$ python -q
>>> import numpy as np
>>> import numpy.linalg as la
>>> np.set_printoptions(precision=2, suppress=True, linewidth=140, legacy="1.25")
>>> def tidy(a):
...     return np.round(a, 2) + 0
... 
>>> F = np.load("data.npy")
>>> F
array([[ 3,  3,  3,  3,  3,  3],
       [-4,  4, -4,  4, -4,  4],
       [-4, -3, -4, -3, -4, -3],
       [ 3,  3,  3,  3,  3,  3],
       [-4,  4, -4,  4, -4,  4],
       [-4, -3, -4, -3, -4, -3]])
>>> vec = np.array([-1, 0, 2, 2, 1, -1])
>>> h = np.maximum(F @ vec, 0)
>>> tidy(np.tanh(F @ vec))
array([ 1., -1., -1.,  1., -1., -1.])
>>> np.maximum(F @ (3 * vec), 0)
array([27,  0,  0, 27,  0,  0])
>>> np.maximum(F @ vec, 0) - np.maximum(-F @ vec, 0)
array([  9,  -4, -11,   9,  -4, -11])
>>> np.flatnonzero(h > 1e-9)
array([0, 3])
>>> F.T @ h
array([54, 54, 54, 54, 54, 54])
>>> F * (h > 1e-9)[:, None]
array([[3, 3, 3, 3, 3, 3],
       [0, 0, 0, 0, 0, 0],
       [0, 0, 0, 0, 0, 0],
       [3, 3, 3, 3, 3, 3],
       [0, 0, 0, 0, 0, 0],
       [0, 0, 0, 0, 0, 0]])
>>> h
array([9, 0, 0, 9, 0, 0])
>>> vec = np.array([-3, 2, 3, 3, 0, -3])
>>> (F * vec).sum(axis=1)
array([ 6,  8, -6,  6,  8, -6])
>>> F * vec
array([[ -9,   6,   9,   9,   0,  -9],
       [ 12,   8, -12,  12,   0, -12],
       [ 12,  -6, -12,  -9,   0,   9],
       [ -9,   6,   9,   9,   0,  -9],
       [ 12,   8, -12,  12,   0, -12],
       [ 12,  -6, -12,  -9,   0,   9]])
>>> F @ vec
array([ 6,  8, -6,  6,  8, -6])
>>> left, s, Vt = la.svd(F)
>>> V = Vt[:(s > 1e-8).sum()]
>>> rng = np.random.default_rng(4294)
>>> vec = F[2] + 3 * F[3] + rng.integers(2) * np.eye(6)[2]
>>> vec
array([5., 6., 5., 6., 5., 6.])
>>> np.allclose(V.T @ V @ vec, vec)
True
>>> r = la.matrix_rank(F)
>>> r
2
>>> null = la.svd(F)[2][r:].T
>>> null.shape
(6, 4)
>>> tidy(F @ null)
array([[0., 0., 0., 0.],
       [0., 0., 0., 0.],
       [0., 0., 0., 0.],
       [0., 0., 0., 0.],
       [0., 0., 0., 0.],
       [0., 0., 0., 0.]])
>>> np.allclose(F @ null, 0)
True
>>> [int(la.matrix_rank(F[:i])) for i in range(1, len(F) + 1)]
[1, 2, 2, 2, 2, 2]
>>> [int(la.matrix_rank(F[:, :j + 1])) for j in range(6)]
[1, 2, 2, 2, 2, 2]
>>> K = np.array([[5, 3, 2, 3, 1, 0, 1],
...     [3, 4, 2, 0, 1, 4, 2],
...     [0, 1, 4, 1, 3, 5, 1],
...     [2, 4, 4, 1, 1, 3, 3],
...     [1, 3, 4, 5, 1, 3, 5],
...     [2, 3, 1, 4, 1, 5, 3],
...     [4, 5, 5, 1, 5, 3, 3]])
>>> K
array([[5, 3, 2, 3, 1, 0, 1],
       [3, 4, 2, 0, 1, 4, 2],
       [0, 1, 4, 1, 3, 5, 1],
       [2, 4, 4, 1, 1, 3, 3],
       [1, 3, 4, 5, 1, 3, 5],
       [2, 3, 1, 4, 1, 5, 3],
       [4, 5, 5, 1, 5, 3, 3]])
>>> r0, g = K[5], K[3]
>>> r0 @ r0
65
>>> pr = (r0 @ g) / (r0 @ r0) * r0
>>> tidy(g - pr)
array([ 0.49,  1.74,  3.25, -2.02,  0.25, -0.77,  0.74])
>>> tidy(pr)
array([1.51, 2.26, 0.75, 3.02, 0.75, 3.77, 2.26])
>>> la.matrix_rank(np.outer(r0, g))
1
>>> tidy(la.norm(r0 + g) ** 2 + la.norm(r0 - g) ** 2)
242.0
>>> np.allclose(K, K.T)
False
>>> la.matrix_power(K, 2)
array([[45, 49, 45, 26, 23, 37, 30],
       [44, 52, 40, 34, 28, 55, 36],
       [22, 41, 44, 41, 27, 64, 42],
       [43, 57, 54, 31, 38, 66, 40],
       [51, 76, 76, 34, 50, 80, 55],
       [50, 68, 54, 39, 33, 66, 50],
       [60, 80, 80, 58, 48, 87, 65]])
>>> tidy(np.abs(la.eigvals(K)).max())
18.43
>>> tidy(np.sort(np.abs(la.eigvals(K))))
array([ 0.75,  2.7 ,  2.7 ,  2.77,  2.77,  3.36, 18.43])
